$ ipython --no-banner

In [1]: import numpy as np

In [2]: np.set_printoptions(precision=4, suppress=True, linewidth=160)

In [3]: r0 = np.array([-1, -4, 0])

In [4]: r1 = np.array([-2, -2, -2])

In [5]: W0 = r0[:, None] + r1[None, :]

In [6]: print(W0)
[[-3 -3 -3]
 [-6 -6 -6]
 [-2 -2 -2]]

In [7]: rng = np.random.default_rng(6915)

In [8]: lab = rng.permutation(3)

In [9]: print(lab)
[2 0 1]

In [10]: M2 = W0[lab][:, lab]

In [11]: print(np.round(np.linalg.det(M2), 4), round(float(np.linalg.det(W0[lab])), 4))
0.0 0.0

In [12]: print(M2)
[[-2 -2 -2]
 [-3 -3 -3]
 [-6 -6 -6]]

In [13]: print(np.diag(M2))
[-2 -3 -6]

In [14]: def softmax(z):
    ...:     e = np.exp(z - z.max(axis=-1, keepdims=True))
    ...:     return e / e.sum(axis=-1, keepdims=True)
    ...: 

In [15]: print(softmax(M2[1] + -1))
[0.3333 0.3333 0.3333]

In [16]: print(softmax(M2[1]))
[0.3333 0.3333 0.3333]

In [17]: print(softmax(10 * M2[1]))
[0.3333 0.3333 0.3333]

In [18]: print(softmax(M2).sum(axis=1))
[1. 1. 1.]

In [19]: att = M2 @ M2.T / np.sqrt(3)

In [20]: print(softmax(att).round(6).argmax(axis=1))
[2 2 2]

In [21]: print(np.round(softmax(att + np.triu(np.full(att.shape, -np.inf), 1)), 4) + 0)
[[1.     0.     0.    ]
 [0.0055 0.9945 0.    ]
 [0.     0.     1.    ]]

In [22]: print(softmax(W0).sum(axis=1))
[1. 1. 1.]

In [23]: print(softmax(W0[0]))
[0.3333 0.3333 0.3333]

In [24]: print(softmax(W0[0] + 4))
[0.3333 0.3333 0.3333]

In [25]: att = W0 @ W0.T / np.sqrt(3)

In [26]: print(softmax(att).round(6).argmax(axis=1))
[1 1 1]

In [27]: print(softmax(att)[0] @ W0)
[-6. -6. -6.]

In [28]: print(np.round(softmax(att), 4) + 0)
[[0. 1. 0.]
 [0. 1. 0.]
 [0. 1. 0.]]

In [29]: print(np.round(softmax(att + np.triu(np.full(att.shape, -np.inf), 1)), 4) + 0)
[[1. 0. 0.]
 [0. 1. 0.]
 [0. 1. 0.]]

In [30]: M2 = W0 + rng.integers(-2, 3, (3, 1)) @ rng.integers(-2, 3, (1, 3))

In [31]: print(M2)
[[-4 -2 -1]
 [-5 -7 -8]
 [-4  0  2]]

In [32]: print(M2 - W0)
[[-1  1  2]
 [ 1 -1 -2]
 [-2  2  4]]

In [33]: print(np.linalg.cond(W0) > 100)
True

In [34]: M = np.array([[-3.01, 0.88, -0.89, 0.76, -1.36],
    ...:     [-0.59, 0.44, -0.67, -0.4, 0.01],
    ...:     [-4.08, 0.22, 0.85, -0.04, -1.89],
    ...:     [-1.69, -0.76, 1.85, 2.68, -1.96]])

In [35]: # rank 3

In [36]: U, sv, vt = np.linalg.svd(M)

In [37]: vecs = vt[:(sv > 1e-8).sum()]

In [38]: vec = M[0] + -2 * M[3] + rng.integers(2) * np.eye(5)[1]

In [39]: print(vec)
[ 0.37  2.4  -4.59 -4.6   2.56]

In [40]: print(np.diag(vecs.T @ vecs))
[0.8404 0.2121 0.7839 0.9178 0.2458]

In [41]: print(vecs.T @ vecs)
[[ 0.8404 -0.1341 -0.0033  0.1015  0.3253]
 [-0.1341  0.2121 -0.3846 -0.024   0.0253]
 [-0.0033 -0.3846  0.7839 -0.0597 -0.1337]
 [ 0.1015 -0.024  -0.0597  0.9178 -0.247 ]
 [ 0.3253  0.0253 -0.1337 -0.247   0.2458]]

In [42]: M2 = M / np.sqrt((M ** 2).mean(axis=1, keepdims=True))

In [43]: print(np.linalg.matrix_rank(M - M.mean(axis=1, keepdims=True)))
3

In [44]: print(np.linalg.matrix_rank(M2) == np.linalg.matrix_rank(M))
True

In [45]: print(M @ np.linalg.pinv(M) @ M)
[[-3.01  0.88 -0.89  0.76 -1.36]
 [-0.59  0.44 -0.67 -0.4   0.01]
 [-4.08  0.22  0.85 -0.04 -1.89]
 [-1.69 -0.76  1.85  2.68 -1.96]]

In [46]: print(np.allclose(M[:-1].T @ np.linalg.lstsq(M[:-1].T, M[-1])[0], M[-1]))
True

In [47]: print(np.linalg.lstsq(M[:-1].T, M[-1])[2])
3

In [48]: print(np.unique(M.round(6), axis=0).shape)
(4, 5)

In [49]: print(np.abs(np.diag(np.linalg.qr(M)[1])) > 1e-9)
[ True  True  True False]

In [50]: rank = np.linalg.matrix_rank(M)

In [51]: print(rank)
3

In [52]: N = np.linalg.svd(M)[2][rank:].T

In [53]: print([int(np.linalg.matrix_rank(np.delete(M, i, axis=0))) for i in range(4)])
[3, 3, 3, 3]

In [54]: print(np.round(M @ N, 4) + 0)
[[0. 0.]
 [0. 0.]
 [0. 0.]
 [0. 0.]]

In [55]: print([int(np.linalg.matrix_rank(M[:i])) for i in range(1, len(M) + 1)])
[1, 2, 3, 3]

In [56]: print(np.linalg.matrix_rank(M.T @ M), np.linalg.matrix_rank(M @ M.T))
3 3

In [57]: print(N.shape)
(5, 2)

In [58]: X = np.load("dump.npy")

In [59]: print(X)
[[ 18.0947  13.8905   4.0182  10.0259  12.0882]
 [-26.9687 -21.0024  -6.0077 -14.9901 -17.9276]
 [ -8.9202  -6.9824  -1.9255  -5.0601  -5.9713]
 [  9.043    7.0164   2.1025   5.0033   5.9671]]

In [60]: M2 = M + rng.integers(-2, 3, (4, 3)) @ rng.integers(-2, 3, (3, 5))

In [61]: print(M2)
[[-2.01  2.88 -0.89  1.76 -1.36]
 [-5.59  2.44  2.33 -2.4  -5.99]
 [-3.08  0.22 -4.15 -0.04 -3.89]
 [-5.69  2.24  6.85  1.68 -5.96]]

In [62]: print(M2 - M)
[[ 1.  2.  0.  1.  0.]
 [-5.  2.  3. -2. -6.]
 [ 1.  0. -5.  0. -2.]
 [-4.  3.  5. -1. -4.]]

In [63]: print(np.linalg.matrix_rank(M2 - M, tol=1e-8))
3

In [64]: print(np.abs(M2 - M).sum(axis=1))
[ 4. 18.  8. 17.]
